>>> import numpy as np
>>> import numpy.linalg as la
>>> np.set_printoptions(precision=2, suppress=True, linewidth=200)
>>> O, _ = la.qr(np.array([[-0.2, -0.6, 0.2, 0.4],
...     [-0.2, 0.9, 1.4, 1.2],
...     [0.7, 2.4, -0.2, 1.2],
...     [0.5, 0.2, -0.9, -0.3]]))
>>> evecs, _ = la.qr(np.array([[0.9, -3.2, -0.9, -1.0],
...     [2.0, -0.3, 0.2, -0.1],
...     [-2.5, -1.1, -1.3, 1.6],
...     [0.0, 0.6, 0.1, 2.0]]))
>>> s = 10 * 0.9 ** np.arange(4)
>>> A = O[:, :4] * s @ evecs[:4]
>>> A
array([[ 1.78, -2.31, -4.81,  5.  ],
       [ 8.37, -0.22,  2.14, -0.51],
       [-0.71,  5.77,  4.89,  5.59],
       [ 0.15,  7.43, -4.66, -1.51]])
>>> f = np.array([3, -3, -6, 8])
>>> Y = A + np.outer(f, np.eye(4)[0])
>>> round(la.det(Y) / la.det(A), 2), np.round(1 + la.solve(A, f)[0], 2)
(np.float64(0.92), np.float64(0.92))
>>> la.matrix_rank(Y - A)
np.int64(1)
>>> f, g = A[0], A[3]
>>> np.round(f @ f, 2)
np.float64(56.68)
>>> pr = (f @ g) / (f @ f) * f
>>> g - pr
array([ 0.22,  7.34, -4.83, -1.33])
>>> round(la.norm(f + g) ** 2 + la.norm(f - g) ** 2, 2)
np.float64(271.77)
>>> round(float(np.trace(A)), 2)
4.93
>>> A.inv()
Traceback (most recent call last):
  File "<python-input-18>", line 1, in <module>
    A.inv()
    ^^^^^
AttributeError: 'numpy.ndarray' object has no attribute 'inv'
>>> rng = np.random.default_rng(8)
>>> z = rng.integers(0, 2, 4)
>>> m1 = np.triu((z[:, None] == z) & (rng.random((4, 4)) < 0.8), 1).astype(int)
>>> m1 += m1.T
>>> m1
array([[0, 0, 0, 1],
       [0, 0, 1, 0],
       [0, 1, 0, 0],
       [1, 0, 0, 0]])
>>> # symmetric
>>> O, R = la.qr(m1)
>>> O.T @ O
array([[1., 0., 0., 0.],
       [0., 1., 0., 0.],
       [0., 0., 1., 0.],
       [0., 0., 0., 1.]])
>>> np.trace(O @ O.T)
np.float64(4.0)
>>> np.abs(np.diag(R))
array([1., 1., 1., 1.])
>>> R
array([[-1.,  0.,  0.,  0.],
       [ 0., -1.,  0.,  0.],
       [ 0.,  0., -1.,  0.],
       [ 0.,  0.,  0., -1.]])
>>> O @ R
array([[0., 0., 0., 1.],
       [0., 0., 1., 0.],
       [0., 1., 0., 0.],
       [1., 0., 0., 0.]])
>>> abs(R[0, 0]), np.round(la.norm(m1[:, 0]), 2)
(np.float64(1.0), np.float64(1.0))
>>> proj = np.triu(np.array([[5, 5, 3, 4], [2, 3, 0, 4], [4, 0, 0, 4], [4, 0, 1, 1]]), 1) + np.eye(4)
>>> Y = proj @ m1 @ la.inv(proj)
>>> np.round(np.poly(Y), 2) + 0
array([ 1.,  0., -2.,  0.,  1.])
>>> la.matrix_rank(Y)
np.int64(4)
>>> np.trace(Y), np.trace(m1)
(np.float64(0.0), np.int64(0))
>>> round(float(la.det(Y)), 2)
1.0
>>> Y
array([[  4., -17.,  -7.,  81.],
       [  4., -20., -11., 108.],
       [  4., -19., -12., 108.],
       [  1.,  -5.,  -3.,  28.]])
>>> Y = np.array([[4, 3], [1, 3]])
>>> cent = np.kron(Y, m1)
>>> la.matrix_rank(cent)
np.int64(8)
>>> cent
array([[0, 0, 0, 4, 0, 0, 0, 3],
       [0, 0, 4, 0, 0, 0, 3, 0],
       [0, 4, 0, 0, 0, 3, 0, 0],
       [4, 0, 0, 0, 3, 0, 0, 0],
       [0, 0, 0, 1, 0, 0, 0, 3],
       [0, 0, 1, 0, 0, 0, 3, 0],
       [0, 1, 0, 0, 0, 3, 0, 0],
       [1, 0, 0, 0, 3, 0, 0, 0]])
>>> round(la.eigvalsh(m1).min(), 2)
np.float64(-1.0)
>>> np.all(la.eigvalsh(m1) > 0)
np.False_
>>> vec = np.array([0, 4, 1, 4])
>>> y = m1 @ vec
>>> c, lr = np.zeros(4), 1 / la.norm(m1, 2) ** 2
>>> for i in range(4):
...     c -= lr * m1.T @ (m1 @ c - y)
...     if i % 1 == 0: print(i, round(la.norm(m1 @ c - y), 2))
... 
0 0.0
1 0.0
2 0.0
3 0.0
>>> round(float(la.cond(m1)), 2)
1.0
>>> W0 = np.array([[0.0, 0.0, 0.0], [-1.5, -0.5, -0.6]])
>>> la.cond(W0) > 100
np.True_
>>> [round(float(x), 2) for x in la.svd(W0, compute_uv=False)[:3]]
[1.69, 0.0]
>>> round(float(la.norm(W0, 2) / la.norm(W0)), 2)
1.0
>>> W0 @ la.pinv(W0) @ W0
array([[ 0. ,  0. ,  0. ],
       [-1.5, -0.5, -0.6]])
>>> round(float(np.trace(la.pinv(W0) @ W0)), 2)
1.0
>>> np.allclose(W0[:-1].T @ la.lstsq(W0[:-1].T, W0[-1])[0], W0[-1])
False
>>> Uu, s, vt = la.svd(W0)
>>> evecs = vt[:(s > 1e-8).sum()]
>>> vec = W0[1] + -3 * W0[0] + rng.integers(2) * np.eye(3)[0]
>>> vec
array([-1.5, -0.5, -0.6])
>>> np.allclose(evecs.T @ evecs @ vec, vec)
True
>>> proj = np.triu(np.array([[7, 4, 9, 9], [0, 6, 5, 7], [1, 1, 8, 7], [7, 4, 9, 3]]), 1) + np.eye(4)
>>> Y = proj @ A @ la.inv(proj)
>>> np.round(np.trace(Y), 2), round(np.trace(A), 2)
(np.float64(4.93), np.float64(4.93))
>>> Uu, s, vt = la.svd(W0)
>>> s
array([1.69, 0.  ])
>>> np.argmax(s[:-1] / (s[1:] + 1e-6)) + 1
np.int64(1)
>>> Y = Uu[:, :1] @ np.diag(s[:1]) @ vt[:1]
>>> round(la.norm(W0 - Y) / la.norm(W0), 2)
np.float64(0.0)
>>> E = np.load("x.npy")
>>> E
array([[ -0.39, -20.61, -20.36,  18.97],
       [ -1.53, -19.85, -19.75,  20.72],
       [  0.85, -21.9 , -19.29,  20.8 ],
       [  0.19, -19.17, -18.04,  19.61],
       [  0.81, -17.84, -19.9 ,  19.59],
       [ -0.61, -20.84, -19.78,  20.29],
       [ -0.4 , -19.4 , -20.76,  19.96],
       [  0.41, -20.  , -20.98,  19.36],
       [ -0.49, -18.29, -18.31,  17.66],
       [ -0.87, -19.65, -19.98,  20.18],
       [  1.84, -18.66, -18.61,  19.01],
       [  0.05, -19.37, -18.21,  21.13],
       [ -0.22, -19.77, -20.43,  19.81],
       [ -0.72, -19.7 , -19.64,  20.3 ],
       [  1.18, -21.72, -20.71,  19.63],
       [ -0.35, -20.64, -18.42,  19.65],
       [  0.95, -21.68, -20.13,  19.86],
       [ -0.39, -20.2 , -19.45,  20.92],
       [ -1.69, -20.24, -18.26,  20.14],
       [  0.54, -20.38, -20.38,  21.2 ],
       [  1.  , -20.71, -20.94,  21.57],
       [ -1.42, -21.18, -21.19,  19.81],
       [  1.2 , -18.9 , -18.93,  19.14],
       [ -0.25, -19.37, -20.83,  20.05]])
>>> m1 @ m1
array([[1, 0, 0, 0],
       [0, 1, 0, 0],
       [0, 0, 1, 0],
       [0, 0, 0, 1]])
>>> np.argwhere(np.triu(m1))
array([[0, 3],
       [1, 2]])
>>> Lm = np.diag(m1.sum(axis=1)) - m1
>>> la.eigvalsh(Lm)
array([0., 0., 2., 2.])
>>> (la.eigvalsh(Lm) < 1e-8).sum()
np.int64(2)
>>> Lm @ np.ones(4)
array([0., 0., 0., 0.])
